$ ipython --no-banner

In [1]: import numpy as np

In [2]: np.set_printoptions(precision=3, suppress=True, linewidth=140, floatmode="fixed")

In [3]: m1 = np.arange(28).reshape(7, 4) + 4

In [4]: m1
Out[4]: 
array([[ 4,  5,  6,  7],
       [ 8,  9, 10, 11],
       [12, 13, 14, 15],
       [16, 17, 18, 19],
       [20, 21, 22, 23],
       [24, 25, 26, 27],
       [28, 29, 30, 31]])

In [5]: np.unique(m1.round(6), axis=0).shape
Out[5]: (7, 4)

In [6]: print(np.abs(np.diag(np.linalg.qr(m1)[1])) > 1e-9)
[ True  True False False]

In [7]: T = np.stack([m1, -2 * m1, m1[::-1]])

In [8]: np.linalg.matrix_rank(T.reshape(3, -1))
Out[8]: np.int64(2)

In [9]: print(np.einsum("bij,cij->bc", T, T))
[[ 10402 -20804   6818]
 [-20804  41608 -13636]
 [  6818 -13636  10402]]

In [10]: np.linalg.norm(T, axis=(1, 2))
Out[10]: array([101.990, 203.980, 101.990])

In [11]: T.sum(axis=0)
Out[11]: 
array([[ 24,  24,  24,  24],
       [ 16,  16,  16,  16],
       [  8,   8,   8,   8],
       [  0,   0,   0,   0],
       [ -8,  -8,  -8,  -8],
       [-16, -16, -16, -16],
       [-24, -24, -24, -24]])

In [12]: [round(float(x), 3) for x in np.linalg.svd(m1, compute_uv=False)[:3]]
Out[12]: [101.961, 2.456, 0.0]

In [13]: M2 = m1 / np.sqrt((m1 ** 2).mean(axis=1, keepdims=True))

In [14]: np.linalg.norm(M2, axis=1)
Out[14]: array([2.000, 2.000, 2.000, 2.000, 2.000, 2.000, 2.000])

In [15]: print(M2[2])
[0.886 0.960 1.033 1.107]

In [16]: print(m1 - m1.mean(axis=1, keepdims=True))
[[-1.500 -0.500  0.500  1.500]
 [-1.500 -0.500  0.500  1.500]
 [-1.500 -0.500  0.500  1.500]
 [-1.500 -0.500  0.500  1.500]
 [-1.500 -0.500  0.500  1.500]
 [-1.500 -0.500  0.500  1.500]
 [-1.500 -0.500  0.500  1.500]]

In [17]: x = np.array([6, 7, -6, 5])

In [18]: a = np.maximum(m1 @ x, 0)

In [19]: np.flatnonzero(a > 1e-9)
Out[19]: array([0, 1, 2, 3, 4, 5, 6])

In [20]: print(np.maximum(m1 @ (3 * x), 0))
[ 174  318  462  606  750  894 1038]

In [21]: a
Out[21]: array([ 58, 106, 154, 202, 250, 298, 346])

In [22]: K = np.loadtxt("layer7.csv", delimiter=",")

In [23]: K
Out[23]: 
array([[ -0.600,   0.400,  -1.300,  -0.400,   0.200,  -1.300,   0.800],
       [  0.600,  -1.300,   0.400,   0.100,   0.100,  -0.800,  -0.900],
       [  0.000,  -0.300,   0.000,   1.500,  -0.900,   0.500,  -1.100],
       [ -0.600,   0.000,  -0.100,  -1.700,   0.400,  -0.300,  -0.500],
       [  0.000,   0.700,  -0.100,  -2.000,   1.600,   0.000,  -2.000],
       [ -0.400,  -0.300,  -0.400,   0.500,   2.500,   0.400,  -0.600],
       [ -1.200,   0.900,  -1.500,   0.100,  -0.200,  -1.500,   0.800],
       [  0.200,   0.500,   0.600,   0.100,  -0.800,  -1.600,   0.400],
       [ -1.800,   0.900,  -0.100,   1.000,  -1.500,   0.900,   0.700],
       [ -1.100,   1.700,  -1.900,  -0.400,   0.400,  -1.600,  -0.200],
       [  0.500,  -0.600,   1.300,   0.700,   1.400,  -0.300,   1.000],
       [ -1.100,  -0.900,   0.400,  -0.100,   1.000,  -0.400,  -0.700],
       [  0.700,   0.600,   0.200,   0.100,  -1.300,   0.400,  -0.300],
       [ -0.600,  -0.900,  -0.100,  -0.500,   0.600,   0.800,  -0.400],
       [  0.700,   0.000,   1.200,  -0.500,   0.400,   0.400,   1.000],
       [ -0.300,   1.400,   1.200,   0.000,   0.500,   0.500,  -0.600],
       [ -1.000,  -0.700,   0.100,  -0.200,   1.500,   0.500,  -0.300],
       [  1.000,  -0.700,   0.500,   0.400,  -1.200,  -0.100,  -0.700],
       [  1.000,   1.300,   1.300,  -2.000,  -0.500,   0.500,  -2.300],
       [ -0.600,   0.700,  -1.200,   1.300,  -0.600,   2.200,  -0.100],
       [-16.000,  12.000,  -6.000,  28.000, -16.000,  30.000,  -2.000],
       [ -0.500,  -0.300,   0.000,  -0.700,  -0.500,   0.000,  -2.100],
       [ -1.200,  -0.200,   0.200,   0.300,  -0.200,   0.200,   0.200],
       [  0.000,   1.400,   0.900,  -0.500,  -1.400,  -0.600,  -0.300],
       [ -0.500,   1.000,  -0.200,  -0.200,   0.300,  -0.200,  -0.900],
       [  0.000,  -1.200,   0.100,  -2.900,  -1.400,   1.300,   0.500],
       [ -2.400,   0.200,  -0.100,   3.400,  -0.500,  -0.800,  -0.200],
       [ -1.100,   1.700,   0.600,  -0.400,   0.400,   1.500,  -0.300],
       [ -0.700,  -0.900,  -0.800,   0.700,  -0.500,   0.200,  -1.500],
       [  0.000,   1.800,  -0.600,   3.000,   1.000,  -0.100,  -1.200],
       [ -2.200,  -1.400,  -0.700,   1.000,   1.800,  -1.900,  -0.500],
       [  0.100,  -1.600,   0.700,   0.600,   1.000,  -1.400,  -0.300],
       [  1.800,   1.400,  -1.900,  -1.200,  -0.800,  -0.300,   0.500]])

In [24]: G = np.cov(K, rowvar=False)

In [25]: np.linalg.eigvalsh(G)[::-1]
Out[25]: array([73.013,  1.834,  1.097,  0.873,  0.756,  0.578,  0.443])

In [26]: np.argsort(-K.std(axis=0).round(6), kind="stable")
Out[26]: array([5, 3, 4, 0, 1, 2, 6])
